$ ipython --no-banner

In [1]: import numpy as np

In [2]: import numpy.linalg as la

In [3]: np.set_printoptions(suppress=True, linewidth=100)

In [4]: tidy = lambda a: np.round(a, 4) + 0

In [5]: m1 = np.load("m.npy")

In [6]: m1
Out[6]: 
array([[ 0.,  9.,  3., -6.],
       [ 0., -4.,  0.,  4.],
       [ 0.,  5.,  3., -2.],
       [ 0., -8.,  0.,  8.]])

In [7]: # looks like rank 2

In [8]: tidy(la.matrix_power(m1, 3))
Out[8]: 
array([[   0.,   81.,   27.,  -54.],
       [   0.,  -64.,    0.,   64.],
       [   0.,   17.,   27.,   10.],
       [   0., -128.,    0.,  128.]])

In [9]: np.allclose(m1, m1.T)
Out[9]: False

In [10]: tidy(np.abs(la.eigvals(m1)).max())
Out[10]: np.float64(4.0)

In [11]: assert m1 == m1.T
Traceback (most recent call last):
  Cell In[11], line 1
    assert m1 == m1.T
ValueError: The truth value of an array with more than one element is ambiguous. Use a.any() or a.all()


In [12]: rank = la.matrix_rank(m1)

In [13]: rank
Out[13]: np.int64(2)

In [14]: N = la.svd(m1)[2][rank:].T

In [15]: [int(la.matrix_rank(m1[:, :j + 1])) for j in range(4)]
Out[15]: [0, 1, 2, 2]

In [16]: print(tidy(N @ N.T))
[[ 1.      0.      0.      0.    ]
 [ 0.      0.3333 -0.3333  0.3333]
 [ 0.     -0.3333  0.3333 -0.3333]
 [ 0.      0.3333 -0.3333  0.3333]]

In [17]: np.allclose(m1 @ N, 0)
Out[17]: True

In [18]: la.matrix_rank(m1.T @ m1), la.matrix_rank(m1 @ m1.T)
Out[18]: (np.int64(2), np.int64(2))

In [19]: [int(la.matrix_rank(m1[:i])) for i in range(1, len(m1) + 1)]
Out[19]: [1, 2, 2, 2]

In [20]: Uu, sigma = la.svd(m1)
Traceback (most recent call last):
  Cell In[20], line 1
    Uu, sigma = la.svd(m1)
ValueError: too many values to unpack (expected 2)


In [21]: Uu, sigma, vt = la.svd(m1, full_matrices=False)

In [22]: tidy(Uu.T @ m1 @ vt.T)
Out[22]: 
array([[17.5671,  0.    ,  0.    ,  0.    ],
       [ 0.    ,  3.9241,  0.    ,  0.    ],
       [ 0.    ,  0.    ,  0.    ,  0.    ],
       [ 0.    ,  0.    ,  0.    ,  0.    ]])

In [23]: Uu.shape, sigma.shape, vt.shape
Out[23]: ((4, 4), (4,), (4, 4))

In [24]: tidy(sigma)
Out[24]: array([17.5671,  3.9241,  0.    ,  0.    ])

In [25]: tidy(vt @ vt.T)
Out[25]: 
array([[1., 0., 0., 0.],
       [0., 1., 0., 0.],
       [0., 0., 1., 0.],
       [0., 0., 0., 1.]])

In [26]: (sigma > 1e-8).sum()
Out[26]: np.int64(2)

In [27]: K = np.loadtxt("case5.csv", delimiter=",")

In [28]: K
Out[28]: 
array([[  80.7037,   80.3626,  -59.2932, -100.411 ,   77.9774],
       [  79.6696,   82.3798,  -61.5433,  -99.0278,   79.1748],
       [  79.5786,   77.7685,  -59.7551, -100.8117,   81.2563],
       [  79.4017,   79.8344,  -58.4005,  -99.6244,   79.4281],
       [  79.9244,   80.82  ,  -59.2262, -100.0972,   78.2504],
       [  79.9206,   80.5467,  -60.3858, -100.5731,   80.0635],
       [  80.8798,   79.438 ,  -60.1437, -100.089 ,   79.2814],
       [  78.7693,   78.0416,  -59.455 , -101.3549,   81.302 ],
       [  79.8466,   79.363 ,  -60.6059,  -97.6038,   80.6973],
       [  79.8722,   81.6702,  -62.0474, -100.08  ,   79.7953],
       [  79.8027,   78.238 ,  -61.1213,  -98.44  ,   81.7157],
       [  79.9949,   79.5604,  -60.6303,  -97.6565,   80.0957],
       [  79.981 ,   80.0434,  -59.0291, -101.8397,   79.5982],
       [  80.2454,   80.5234,  -59.6507, -101.2278,   79.7897],
       [  79.4257,   80.8875,  -57.5329, -100.8608,   79.9925]])

In [29]: try:
    ...:     la.inv(m1)
    ...: except la.LinAlgError as e:
    ...:     print(e)
    ...: 
Singular matrix

In [30]: print(tidy(np.trace(la.pinv(m1) @ m1)))
2.0

In [31]: tidy(m1 @ la.pinv(m1) @ m1)
Out[31]: 
array([[ 0.,  9.,  3., -6.],
       [ 0., -4.,  0.,  4.],
       [ 0.,  5.,  3., -2.],
       [ 0., -8.,  0.,  8.]])

In [32]: rng = np.random.default_rng(21035)

In [33]: lab = rng.permutation(5)

In [34]: other = K[:, lab] * rng.choice([-1, 1], 5)

In [35]: other
Out[35]: 
array([[-80.3626, 100.411 , -77.9774, -59.2932, -80.7037],
       [-82.3798,  99.0278, -79.1748, -61.5433, -79.6696],
       [-77.7685, 100.8117, -81.2563, -59.7551, -79.5786],
       [-79.8344,  99.6244, -79.4281, -58.4005, -79.4017],
       [-80.82  , 100.0972, -78.2504, -59.2262, -79.9244],
       [-80.5467, 100.5731, -80.0635, -60.3858, -79.9206],
       [-79.438 , 100.089 , -79.2814, -60.1437, -80.8798],
       [-78.0416, 101.3549, -81.302 , -59.455 , -78.7693],
       [-79.363 ,  97.6038, -80.6973, -60.6059, -79.8466],
       [-81.6702, 100.08  , -79.7953, -62.0474, -79.8722],
       [-78.238 ,  98.44  , -81.7157, -61.1213, -79.8027],
       [-79.5604,  97.6565, -80.0957, -60.6303, -79.9949],
       [-80.0434, 101.8397, -79.5982, -59.0291, -79.981 ],
       [-80.5234, 101.2278, -79.7897, -59.6507, -80.2454],
       [-80.8875, 100.8608, -79.9925, -57.5329, -79.4257]])

In [36]: Uu, _, vt = la.svd(K.T @ other)

In [37]: lab
Out[37]: array([1, 3, 4, 2, 0])

In [38]: def softmax(z):
    ...:     e = np.exp(z - z.max(axis=-1, keepdims=True))
    ...:     return e / e.sum(axis=-1, keepdims=True)
    ...: 

In [39]: tidy(softmax(K[1]))
Out[39]: array([0.0601, 0.9033, 0.    , 0.    , 0.0366])

In [40]: tidy(softmax(10 * K[1]))
Out[40]: array([0., 1., 0., 0., 0.])

In [41]: S = K @ K.T / np.sqrt(5)

In [42]: softmax(S).round(6).argmax(axis=1)
Out[42]: array([9, 9, 9, 9, 9, 9, 9, 9, 9, 9, 9, 9, 9, 9, 9])

In [43]: softmax(S)[1] @ K
Out[43]: array([  79.8722,   81.6702,  -62.0474, -100.08  ,   79.7953])

In [44]: Xs = (K - K.mean(axis=0)) / K.std(axis=0)

In [45]: print(tidy(Xs.std(axis=0)))
[1. 1. 1. 1. 1.]

In [46]: np.argwhere(np.abs(Xs) > 2)
Out[46]: 
array([[ 6,  0],
       [ 7,  0],
       [14,  2]])

In [47]: b = la.lstsq(np.delete(Xs, 4, axis=1), Xs[:, 4])[0]

In [48]: tidy(b)
Out[48]: array([-0.4713, -0.6336, -0.4003, -0.0326])

In [49]: np.abs(b).argmax()
Out[49]: np.int64(1)

In [50]: Uu, sigma, vt = la.svd(K)

In [51]: tidy(sigma)
Out[51]: array([700.8233,   5.824 ,   5.6629,   2.4393,   2.251 ])

In [52]: other = Uu[:, :1] @ np.diag(sigma[:1]) @ vt[:1]

In [53]: la.matrix_rank(other)
Out[53]: np.int64(1)

In [54]: tidy(la.norm(K - other) / la.norm(K))
Out[54]: np.float64(0.0125)

In [55]: data = np.array([[81, 63, 72, 0, 81, 45],
    ...:     [63, 49, 56, 0, 63, 35],
    ...:     [72, 56, 64, 0, 72, 40],
    ...:     [0, 0, 0, 0, 0, 0],
    ...:     [81, 63, 72, 0, 81, 45],
    ...:     [45, 35, 40, 0, 45, 25]])

In [56]: print([round(float(x), 4) for x in la.svd(data, compute_uv=False)[:3]])
[300.0, 0.0, 0.0]

In [57]: la.cond(data) > 100
Out[57]: np.True_

In [58]: tidy(la.norm(data, 2) / la.norm(data))
Out[58]: np.float64(1.0)

In [59]: np.argsort(-la.norm(data, axis=0).round(6), kind="stable")[:3]
Out[59]: array([0, 4, 2])

In [60]: feats = np.load("test0.npy")

In [61]: feats
Out[61]: 
array([[0.6667, 0.    , 0.    , 0.    , 0.3333],
       [0.5   , 0.5   , 0.    , 0.    , 0.    ],
       [0.3333, 0.    , 0.6667, 0.    , 0.    ],
       [0.    , 0.    , 0.    , 1.    , 0.    ],
       [0.5   , 0.    , 0.    , 0.    , 0.5   ]])

In [62]: (feats != 0).astype(int)
Out[62]: 
array([[1, 0, 0, 0, 1],
       [1, 1, 0, 0, 0],
       [1, 0, 1, 0, 0],
       [0, 0, 0, 1, 0],
       [1, 0, 0, 0, 1]])

In [63]: print(tidy(feats @ feats))
[[0.6111 0.     0.     0.     0.3889]
 [0.5834 0.25   0.     0.     0.1666]
 [0.4444 0.     0.4445 0.     0.1111]
 [0.     0.     0.     1.     0.    ]
 [0.5834 0.     0.     0.     0.4166]]

In [64]: np.flatnonzero(la.matrix_power((feats != 0) + (feats.T != 0) + np.eye(5), 5)[4])
Out[64]: array([0, 1, 2, 4])
